$ python3 -q
>>> import numpy as np
>>> np.set_printoptions(precision=1, suppress=True, linewidth=200, legacy="1.25")
>>> K = np.load("test15.npy")
>>> K
array([[ 0, -1,  1, -2],
       [ 0,  0,  0,  0],
       [ 0,  0,  0, -3],
       [ 0,  0,  0,  0]])
>>> np.einsum("ii->", K)
0
>>> round(float(np.linalg.det(K.T)), 1)
0.0
>>> np.kron(np.eye(2, dtype=int), K)
array([[ 0, -1,  1, -2,  0,  0,  0,  0],
       [ 0,  0,  0,  0,  0,  0,  0,  0],
       [ 0,  0,  0, -3,  0,  0,  0,  0],
       [ 0,  0,  0,  0,  0,  0,  0,  0],
       [ 0,  0,  0,  0,  0, -1,  1, -2],
       [ 0,  0,  0,  0,  0,  0,  0,  0],
       [ 0,  0,  0,  0,  0,  0,  0, -3],
       [ 0,  0,  0,  0,  0,  0,  0,  0]])
>>> np.poly(K)
array([1., 0., 0., 0., 0.])
>>> np.linalg.eigvals(K)
array([0., 0., 0., 0.])
>>> round(float(np.linalg.det(2 * K)), 1), round(float(np.linalg.det(K)), 1)
(0.0, 0.0)
>>> round(np.linalg.eigvals(K).sum().real, 1)
0.0
>>> np.sort(np.linalg.eigvals(K))
array([0., 0., 0., 0.])
>>> K @ K
array([[ 0,  0,  0, -3],
       [ 0,  0,  0,  0],
       [ 0,  0,  0,  0],
       [ 0,  0,  0,  0]])
>>> np.linalg.matrix_rank(K - K[0, 0] * np.eye(4))
2
>>> M = np.load("x.npy")
>>> M
array([[-4.,  3.],
       [-6.,  5.]])
>>> np.linalg.cond(M) > 100
False
>>> np.round(np.linalg.norm(M, 2) / np.linalg.norm(M), 1)
1.0
>>> np.abs(np.linalg.svd(M)[2][-1])
array([0.6, 0.8])
>>> hat = np.triu(np.array([[0, 2], [-1, -1]]), 1) + np.eye(2)
>>> M2 = hat @ M @ np.linalg.inv(hat)
>>> np.poly(M2)
array([ 1., -1., -2.])
>>> np.linalg.matrix_rank(M2)
2
>>> X = np.load("sample13.npy")
>>> X
array([[0.6, 0.2, 0.2],
       [0. , 0.8, 0.2],
       [0.2, 0.3, 0.5]])
>>> X.sum(axis=1)
array([1., 1., 1.])
>>> np.sort(np.abs(np.linalg.eigvals(X)))[::-1]
array([1. , 0.6, 0.3])
>>> np.linalg.matrix_power(X, 100)
array([[0.1, 0.6, 0.3],
       [0.1, 0.6, 0.3],
       [0.1, 0.6, 0.3]])
>>> np.round(np.linalg.matrix_power(X, 2), 1) + 0
array([[0.4, 0.3, 0.3],
       [0. , 0.7, 0.3],
       [0.2, 0.4, 0.4]])
>>> X @ np.ones(3)
array([1., 1., 1.])
>>> pr = np.eye(3)[1]
>>> for _ in range(4):
...     pr = pr @ X
...     print(pr.round(1))
... 
[0.  0.8 0.2]
[0.  0.7 0.3]
[0.1 0.6 0.3]
[0.1 0.6 0.3]
>>> u = np.array([-3, -3, -1])
>>> M2 = X + np.outer(u, np.eye(3)[1])
>>> np.round(np.linalg.det(M2) / np.linalg.det(X), 1), round(1 + np.linalg.solve(X, u)[1], 1)
(-3.3, -3.3)
>>> M2
array([[ 0.6, -2.8,  0.2],
       [ 0. , -2.2,  0.2],
       [ 0.2, -0.7,  0.5]])
>>> round(np.linalg.det(2 * X), 1), round(float(np.linalg.det(X)), 1)
(1.4, 0.2)
>>> np.einsum("ii->", X)
1.9
>>> np.poly(X)
array([ 1. , -1.9,  1.1, -0.2])
>>> np.round(np.linalg.det(X.T), 1)
0.2
>>> np.round(np.linalg.eigvals(X).sum().real, 1)
1.9
>>> evals, evecs = np.linalg.eig(X)
>>> np.sort(np.linalg.eigvals(X.T))
array([0.3, 0.6, 1. ])
>>> np.sort(np.linalg.eigvals(X @ X))
array([0.1, 0.4, 1. ])
>>> round(np.prod(evals), 1)
0.2
>>> u = np.array([1, 0])
>>> np.array([np.convolve(row, u, "same") for row in K])
array([[ 0, -1,  1, -2],
       [ 0,  0,  0,  0],
       [ 0,  0,  0, -3],
       [ 0,  0,  0,  0]])
>>> np.cross(K[2, :3], K[1, :3])
array([0, 0, 0])
>>> E = np.diag(np.array([1, 0, 3, 3, 3, 1])) + -3 * np.eye(6, k=1) + -3 * np.eye(6, k=-1)
>>> E
array([[ 1., -3.,  0.,  0.,  0.,  0.],
       [-3.,  0., -3.,  0.,  0.,  0.],
       [ 0., -3.,  3., -3.,  0.,  0.],
       [ 0.,  0., -3.,  3., -3.,  0.],
       [ 0.,  0.,  0., -3.,  3., -3.],
       [ 0.,  0.,  0.,  0., -3.,  1.]])
>>> evals, evecs = np.linalg.eigh(E)
>>> np.linalg.svd(E, compute_uv=False)
array([8. , 5.4, 3.7, 2.9, 2. , 0.5])
>>> np.linalg.eigvalsh(E + 3 * np.eye(6))
array([-0.7,  1. ,  3.5,  5.9,  8.4, 11. ])
>>> rng = np.random.default_rng(416)
>>> z = rng.permutation(6)
>>> z
array([4, 1, 5, 3, 2, 0])
>>> M2 = E[z][:, z]
>>> np.allclose(M2, E)
False
>>> M2
array([[ 3.,  0., -3., -3.,  0.,  0.],
       [ 0.,  0.,  0.,  0., -3., -3.],
       [-3.,  0.,  1.,  0.,  0.,  0.],
       [-3.,  0.,  0.,  3., -3.,  0.],
       [ 0., -3.,  0., -3.,  3.,  0.],
       [ 0., -3.,  0.,  0.,  0.,  1.]])
>>> np.round(np.linalg.det(M2), 1), round(np.linalg.det(E[z]), 1)
(486.0, -486.0)
>>> O, evecs = np.linalg.qr(E[:, :4])[0], np.linalg.qr(E[:, 4:])[0]
>>> sig = np.linalg.svd(O.T @ evecs, compute_uv=False)
>>> round(np.linalg.norm(O @ O.T - evecs @ evecs.T, 2), 1)
1.0
>>> rank = np.linalg.matrix_rank(K)
>>> rank
2
>>> ns = np.linalg.svd(K)[2][rank:].T
>>> np.linalg.matrix_rank(K.T @ K), np.linalg.matrix_rank(K @ K.T)
(2, 2)
>>> np.round(K @ ns, 1) + 0
array([[0., 0.],
       [0., 0.],
       [0., 0.],
       [0., 0.]])
>>> feats = np.array([[4, 3, 1, 1, 1, 1],
...     [3, 4, 1, 2, 0, 2],
...     [1, 1, 2, 3, 2, 2],
...     [1, 2, 3, 2, 4, 2],
...     [1, 0, 2, 4, 0, 4],
...     [1, 2, 2, 2, 4, 2]])
>>> vec = np.array([1, 2, 2, 0, 2, 2])
>>> h = np.maximum(feats @ vec, 0)
>>> feats.T @ h
array([187, 219, 200, 235, 222, 220])
>>> np.flatnonzero(h > 1e-9)
array([0, 1, 2, 3, 4, 5])
>>> vec = np.array([0, 1, 0, -2, 0, 0])
>>> np.linalg.norm(feats @ vec) <= np.linalg.norm(feats, 2) * np.linalg.norm(vec) + 1e-9
True
>>> feats @ np.eye(6)[5]
array([1., 2., 2., 2., 4., 2.])
>>> (feats @ vec).argmax()
0
>>> np.einsum("ij,j->i", feats, vec)
array([ 1,  0, -5, -2, -8, -2])
>>> (feats * vec).sum(axis=1)
array([ 1,  0, -5, -2, -8, -2])
>>> z = rng.permutation(4)
>>> z
array([2, 3, 0, 1])
>>> M2 = K[z][:, z]
>>> np.sort(np.abs(np.linalg.eigvals(M2)))
array([0., 0., 0., 0.])
>>> round(float(np.linalg.det(M2)), 1), round(float(np.linalg.det(K[z])), 1)
(0.0, 0.0)
>>> np.trace(M2)
0
>>> M2
array([[ 0, -3,  0,  0],
       [ 0,  0,  0,  0],
       [ 1, -2,  0, -1],
       [ 0,  0,  0,  0]])
>>> np.diag(M2)
array([0, 0, 0, 0])
